$ python -q
>>> import numpy as np
>>> np.set_printoptions(suppress=True, linewidth=200)
>>> C = np.array([[-1.8, 0.3, -1.2, -0.5]])
>>> rng = np.random.default_rng(76839)
>>> M = np.array([[9],
...     [9],
...     [3],
...     [6],
...     [2],
...     [6],
...     [2],
...     [9],
...     [9],
...     [9],
...     [0],
...     [5],
...     [6],
...     [2],
...     [8],
...     [5],
...     [8],
...     [1],
...     [2],
...     [2],
...     [6],
...     [1],
...     [6],
...     [4],
...     [7],
...     [6],
...     [7],
...     [4],
...     [3],
...     [0],
...     [5],
...     [8],
...     [2],
...     [1],
...     [2],
...     [5],
...     [6],
...     [1],
...     [8]]) @ C + 0.3 * rng.normal(size=(39, 4))
>>> M.round(2)
array([[-16.46,   2.63, -10.83,  -4.73],
       [-16.35,   2.6 , -10.41,  -3.83],
       [ -5.53,   0.94,  -3.67,  -1.72],
       [-10.63,   2.12,  -7.12,  -2.99],
       [ -3.33,   0.61,  -2.55,  -0.91],
       [-10.69,   1.85,  -7.72,  -3.23],
       [ -3.45,   0.95,  -2.04,  -0.77],
       [-16.41,   2.88, -10.99,  -4.23],
       [-16.1 ,   2.85, -10.19,  -4.13],
       [-15.96,   2.28, -10.1 ,  -4.14],
       [ -0.16,  -0.59,  -0.35,   0.51],
       [ -9.49,   1.9 ,  -6.15,  -2.26],
       [-11.19,   1.88,  -7.18,  -3.04],
       [ -3.98,   0.35,  -2.8 ,  -1.06],
       [-14.62,   1.97,  -9.53,  -3.96],
       [ -9.12,   1.31,  -6.17,  -2.41],
       [-13.93,   2.29,  -9.38,  -3.85],
       [ -1.93,  -0.03,  -0.32,  -0.58],
       [ -3.81,   0.43,  -2.4 ,  -1.52],
       [ -3.92,   0.19,  -2.63,  -0.84],
       [-10.76,   2.1 ,  -7.66,  -2.81],
       [ -1.4 ,   0.43,  -1.03,  -0.76],
       [-10.4 ,   1.28,  -7.21,  -2.68],
       [ -6.86,   0.97,  -5.03,  -2.36],
       [-12.58,   2.2 ,  -8.61,  -3.21],
       [-10.64,   1.8 ,  -7.15,  -2.74],
       [-11.83,   2.22,  -8.12,  -3.38],
       [ -7.61,   0.94,  -5.01,  -2.34],
       [ -5.77,   0.44,  -3.51,  -1.37],
       [ -0.1 ,  -0.06,   0.21,  -0.32],
       [ -9.41,   1.75,  -6.  ,  -2.73],
       [-14.68,   2.59,  -9.35,  -3.77],
       [ -3.4 ,   0.77,  -2.24,  -0.74],
       [ -2.  ,  -0.07,  -1.81,  -0.38],
       [ -3.41,   0.96,  -2.41,  -1.05],
       [ -8.87,   1.42,  -5.82,  -2.45],
       [-10.97,   1.56,  -6.83,  -2.94],
       [ -2.04,   0.04,  -0.92,  -0.39],
       [-14.5 ,   1.88,  -9.75,  -3.87]])
>>> Ac = (M - M.mean(axis=0)) / M.std(axis=0)
>>> np.argwhere(np.abs(Ac) > 2)
array([[10,  1],
       [10,  3]])
>>> np.round(Ac.std(axis=0), 2)
array([1., 1., 1., 1.])
>>> beta = np.linalg.lstsq(np.delete(Ac, 2, axis=1), Ac[:, 2])[0]
>>> beta.round(2)
array([ 0.87, -0.03,  0.1 ])
>>> round(1 - np.var(Ac[:, 2] - np.delete(Ac, 2, axis=1) @ beta), 2)
np.float64(0.99)
>>> M2 = np.c_[M[:, :1] @ np.array([[2]]), np.array([0, 1, 1, 1, 0, 0, 3, 3, 0, 1, 0, 0, 0, 1, 2, 0, 2, 0, 0, 2, 2, 0, 2, 3, 1, 2, 3, 3, 2, 3, 2, 0, 1, 3, 2, 3, 1, 2, 3])]
>>> print(M2.round(2))
[[-32.91   0.  ]
 [-32.7    1.  ]
 [-11.07   1.  ]
 [-21.26   1.  ]
 [ -6.67   0.  ]
 [-21.38   0.  ]
 [ -6.89   3.  ]
 [-32.82   3.  ]
 [-32.2    0.  ]
 [-31.92   1.  ]
 [ -0.32   0.  ]
 [-18.99   0.  ]
 [-22.38   0.  ]
 [ -7.96   1.  ]
 [-29.23   2.  ]
 [-18.25   0.  ]
 [-27.87   2.  ]
 [ -3.85   0.  ]
 [ -7.61   0.  ]
 [ -7.84   2.  ]
 [-21.52   2.  ]
 [ -2.79   0.  ]
 [-20.8    2.  ]
 [-13.72   3.  ]
 [-25.17   1.  ]
 [-21.28   2.  ]
 [-23.66   3.  ]
 [-15.23   3.  ]
 [-11.55   2.  ]
 [ -0.2    3.  ]
 [-18.82   2.  ]
 [-29.36   0.  ]
 [ -6.81   1.  ]
 [ -3.99   3.  ]
 [ -6.82   2.  ]
 [-17.74   3.  ]
 [-21.94   1.  ]
 [ -4.09   2.  ]
 [-29.     3.  ]]
>>> np.linalg.matrix_rank(M2)
np.int64(2)
>>> print(np.round(np.linalg.norm(np.linalg.qr(M)[0].T @ M2, axis=0) ** 2 / ((M2 ** 2).sum(axis=0) + 1e-12), 2))
[1.   0.49]
>>> idx = M[:, 3] > np.median(M[:, 3])
>>> u = M[idx].mean(axis=0) - M[~idx].mean(axis=0)
>>> print(np.argsort(-np.abs(u).round(6), kind="stable"))
[0 2 3 1]
>>> K = np.array([[-2.0, 0.0, -3.0, 0.0, -3.0, -3.0, 0.0, -3.0],
...     [0.0, -2.0, 0.0, -3.0, 0.0, 0.0, -3.0, 0.0],
...     [-3.0, 0.0, -2.0, 0.0, -3.0, -3.0, 0.0, -3.0],
...     [0.0, -3.0, 0.0, -2.0, 0.0, 0.0, -3.0, 0.0],
...     [-3.0, 0.0, -3.0, 0.0, -2.0, -3.0, 0.0, -3.0],
...     [-3.0, 0.0, -3.0, 0.0, -3.0, -2.0, 0.0, -3.0],
...     [0.0, -3.0, 0.0, -3.0, 0.0, 0.0, -2.0, 0.0],
...     [-3.0, 0.0, -3.0, 0.0, -3.0, -3.0, 0.0, -2.0]])
>>> # equal to its transpose
>>> u = np.array([0, -1])
>>> np.cross(K[6, :3], K[1, :3])
array([0., 0., 0.])
>>> np.correlate(K[6], K[1], "full")
array([ 0.,  0.,  9.,  0.,  9.,  9.,  0., 21.,  0.,  6.,  6.,  0.,  4.,  0.,  0.])
>>> u = np.array([2, 2, 3, 0, 3, 2, 2, 0])
>>> M2 = K + np.outer(u, np.eye(8)[2])
>>> np.linalg.matrix_rank(M2 - K)
np.int64(1)
>>> np.linalg.matrix_rank(np.linalg.inv(M2) - np.linalg.inv(K), tol=1e-8)
np.int64(1)
>>> M2
array([[-2.,  0., -1.,  0., -3., -3.,  0., -3.],
       [ 0., -2.,  2., -3.,  0.,  0., -3.,  0.],
       [-3.,  0.,  1.,  0., -3., -3.,  0., -3.],
       [ 0., -3.,  0., -2.,  0.,  0., -3.,  0.],
       [-3.,  0.,  0.,  0., -2., -3.,  0., -3.],
       [-3.,  0., -1.,  0., -3., -2.,  0., -3.],
       [ 0., -3.,  2., -3.,  0.,  0., -2.,  0.],
       [-3.,  0., -3.,  0., -3., -3.,  0., -2.]])
>>> W0 = np.load("out19.npy")
>>> W0
array([[ 0,  4, -2,  2, -2, -2, -7, -4,  6,  1, -3, -1],
       [-4,  0,  6,  0,  6, -1,  8,  0, -9, -2, -1, -1],
       [ 2, -6,  0,  1,  0, -2,  6,  0, -6, -6,  1, -9],
       [-2,  0, -1,  0,  7, -4, -2, -1,  9,  1, -4, -2],
       [ 2, -6,  0, -7,  0,  7, -1, -4,  3,  6,  0,  4],
       [ 2,  1,  2,  4, -7,  0, -4,  4, -6, -9, -1, -1],
       [ 7, -8, -6,  2,  1,  4,  0, -3, -1,  0, -1,  1],
       [ 4,  0,  0,  1,  4, -4,  3,  0,  7,  4, -4,  1],
       [-6,  9,  6, -9, -3,  6,  1, -7,  0,  2, -1,  5],
       [-1,  2,  6, -1, -6,  9,  0, -4, -2,  0, -5,  4],
       [ 3,  1, -1,  4,  0,  1,  1,  4,  1,  5,  0, -3],
       [ 1,  1,  9,  2, -4,  1, -1, -1, -5, -4,  3,  0]])
>>> # skew-symmetric
>>> M2 = W0 + rng.integers(-2, 3, (12, 10)) @ rng.integers(-2, 3, (10, 12))
>>> print(M2)
[[-14   2  -6  -7  -3   4  -5  -6   9  -1  -3   2]
 [ -4 -15  -1   0  17  -2   5   9  -9  -2   3  -7]
 [ -2  -7   4   3   5   1  23  -3   3  -9   9 -12]
 [  2   8  -1   3   5   2  10 -17   9   3  -4   3]
 [  2 -13  -4 -14   1   6   2  -3  -1  13   3   3]
 [ -4   7  -5  -7 -17  -2  -7  -9 -10  -4 -15  14]
 [ -9 -15 -11  -3  -5   5  -6   1   1  -2  -3  -9]
 [ 10 -16  -1  -3   7 -17   0  17   4   7   0  -4]
 [ -1  12   8 -12   3   6 -11   1 -14  10   0   1]
 [ -9  -3   5 -11 -16   5  -4   2  -1   5  -4  -2]
 [ -3   5  -2   2  -2   2 -18   9   1  11  -6  -5]
 [ -9   3   7  -9  -6  -1  -8   0  -7   2  -4   7]]
>>> np.linalg.matrix_rank(M2 - W0, tol=1e-8)
np.int64(10)
>>> M2 - W0
array([[-14,  -2,  -4,  -9,  -1,   6,   2,  -2,   3,  -2,   0,   3],
       [  0, -15,  -7,   0,  11,  -1,  -3,   9,   0,   0,   4,  -6],
       [ -4,  -1,   4,   2,   5,   3,  17,  -3,   9,  -3,   8,  -3],
       [  4,   8,   0,   3,  -2,   6,  12, -16,   0,   2,   0,   5],
       [  0,  -7,  -4,  -7,   1,  -1,   3,   1,  -4,   7,   3,  -1],
       [ -6,   6,  -7, -11, -10,  -2,  -3, -13,  -4,   5, -14,  15],
       [-16,  -7,  -5,  -5,  -6,   1,  -6,   4,   2,  -2,  -2, -10],
       [  6, -16,  -1,  -4,   3, -13,  -3,  17,  -3,   3,   4,  -5],
       [  5,   3,   2,  -3,   6,   0, -12,   8, -14,   8,   1,  -4],
       [ -8,  -5,  -1, -10, -10,  -4,  -4,   6,   1,   5,   1,  -6],
       [ -6,   4,  -1,  -2,  -2,   1, -19,   5,   0,   6,  -6,  -2],
       [-10,   2,  -2, -11,  -2,  -2,  -7,   1,  -2,   6,  -7,   7]])
